>>> import numpy as np
>>> import numpy.linalg as la
>>> np.set_printoptions(precision=2, suppress=True, linewidth=200)
>>> M2 = np.array([[-1, 2, 8, -1], [0, 3, 3, 9], [5, 4, -6, -4], [-3, 7, 4, -8]])
>>> F = np.tril(M2)
>>> F
array([[-1,  0,  0,  0],
       [ 0,  3,  0,  0],
       [ 5,  4, -6,  0],
       [-3,  7,  4, -8]])
>>> u = np.array([0, 3, 3, 2])
>>> M2 = F + np.outer(u, np.eye(4)[1])
>>> la.matrix_rank(M2 - F)
np.int64(1)
>>> M2 = np.array([[9, 2, 4], [2, 0, 6], [7, 3, 8], [3, 5, 9]])
>>> np.vstack([F, M2.T]).shape
(7, 4)
>>> M2.T @ F.T
array([[ -9,   6,  11,  -9],
       [ -2,   0,  -8, -34],
       [ -4,  18,  -4, -10]])
>>> la.matrix_rank(F @ M2)
np.int64(3)
>>> rng = np.random.default_rng(3822)
>>> M2 = F + rng.integers(-2, 3, (4, 2)) @ rng.integers(-2, 3, (2, 4))
>>> M2
array([[ 1, -2, -2, -1],
       [-4,  7,  4,  2],
       [ 1,  5, -8, -1],
       [-3,  9,  8, -6]])
>>> np.abs(M2 - F).sum(axis=1)
array([ 7, 14,  8,  8])
>>> np.round(np.abs(la.eigvals(F)).max(), 2)
np.float64(8.0)
>>> la.matrix_power(F, 4)
array([[    1,     0,     0,     0],
       [    0,    81,     0,     0],
       [-1295,  -540,  1296,     0],
       [ 5015,  -715, -5600,  4096]])
>>> F @ F
array([[  1,   0,   0,   0],
       [  0,   9,   0,   0],
       [-35, -12,  36,   0],
       [ 47, -19, -56,  64]])
>>> np.allclose(F, F.T)
False
>>> (F - F.T) / 2
array([[ 0. ,  0. , -2.5,  1.5],
       [ 0. ,  0. , -2. , -3.5],
       [ 2.5,  2. ,  0. , -2. ],
       [-1.5,  3.5,  2. ,  0. ]])
>>> np.trace(F)
np.int64(-12)
>>> la.matrix_rank(F - F[0, 0] * np.eye(4))
np.int64(3)
>>> la.matrix_power(F - np.diag(np.diag(F)), 4)
array([[0, 0, 0, 0],
       [0, 0, 0, 0],
       [0, 0, 0, 0],
       [0, 0, 0, 0]])
>>> F @ F
array([[  1,   0,   0,   0],
       [  0,   9,   0,   0],
       [-35, -12,  36,   0],
       [ 47, -19, -56,  64]])
>>> J = np.load("a.npy")
>>> J
array([[ 1.18,  0.22, -0.19,  0.63,  1.19, -0.27, -0.34, -0.73],
       [ 0.42,  0.3 , -0.64,  1.14, -0.54,  1.08,  0.68,  0.33],
       [-0.42,  0.18,  0.43,  0.52, -0.17, -0.84,  1.35, -0.88],
       [-0.42,  0.67,  0.02,  0.44,  0.85, -0.63,  0.23,  1.41],
       [-0.8 , -0.75, -1.54, -0.02,  0.55, -0.12,  0.16, -0.27],
       [ 0.38, -1.68,  0.61,  0.51,  0.16, -0.1 ,  0.27,  0.55],
       [ 0.47,  0.04,  0.06, -1.18,  0.74,  0.66,  1.17,  0.15],
       [ 1.04, -0.02, -0.78, -0.45, -0.82, -1.09,  0.25,  0.43]])
>>> u = np.array([-1, -1])
>>> np.cross(J[4, :3], J[6, :3])
array([ 0.02, -0.68,  0.32])
>>> np.polyval(u, J[4])
array([-0.2 , -0.25,  0.54, -0.98, -1.55, -0.88, -1.16, -0.73])
>>> K = np.loadtxt("case16.csv", delimiter=",")
>>> K
array([[ -2.5,  -0.1,  -0.1,   0.4,   1.6,   0. ],
       [ -4. ,   1.2,   1.6,  -0.9,  -0.5,   1.8],
       [ -2. ,  -0.5,  -0.2,   0.3,  -0.6,  -1.8],
       [-11.5,   0.8,  -1.2,  -1.1,   0.9,  -0.8],
       [  2.5,   0.1,  -0.7,  -1.1,   0.7,  -1.4],
       [  8. ,  -0.1,   0.9,  -0.3,   0.1,   0.5],
       [ -0.5,   1.3,   0.6,  -0.2,  -0.4,  -1.1],
       [ -0.5,  -1.3,  -0.5,  -0.6,   1.9,   0.3],
       [ -1. ,   2.2,   0.5,   0.9,   1.2,  -0.1],
       [  2.5,   0.5,   0.4,  -0.7,  -1.8,   1.2],
       [ -4.5,   1.3,   1.1,   0. ,   1.1,  -0.6],
       [  1. ,   0.7,  -0.7,   0.9,  -0.1,   0.8],
       [ -7.5,   0.4,   0.2,   1.2,  -0.9,   0.3]])
>>> x0 = np.array([2, 1, 0, -2, -2, 1])
>>> target = K @ x0
>>> np.round(la.solve(K.T @ K, K.T @ target), 2) + 0
array([ 2.,  1.,  0., -2., -2.,  1.])
>>> target = target + 0.02 * rng.normal(size=13)
>>> target
array([ -9.1 ,  -2.21,  -5.72, -22.59,   4.48,  16.78,   0.39,  -4.62,  -4.1 ,  11.7 , -10.47,   1.91, -14.89])
>>> c, *_ = la.lstsq(K, target)
>>> np.round(K.T @ (target - K @ c), 2) + 0
array([0., 0., 0., 0., 0., 0.])
>>> c.round(2) + 0
array([ 2.  ,  1.  ,  0.  , -1.99, -2.  ,  1.  ])
>>> [round(float(la.norm(la.solve(K.T @ K + lam * np.eye(6), K.T @ target))), 2) for lam in (0, 1, 10, 100)]
[3.74, 3.47, 2.56, 1.6]
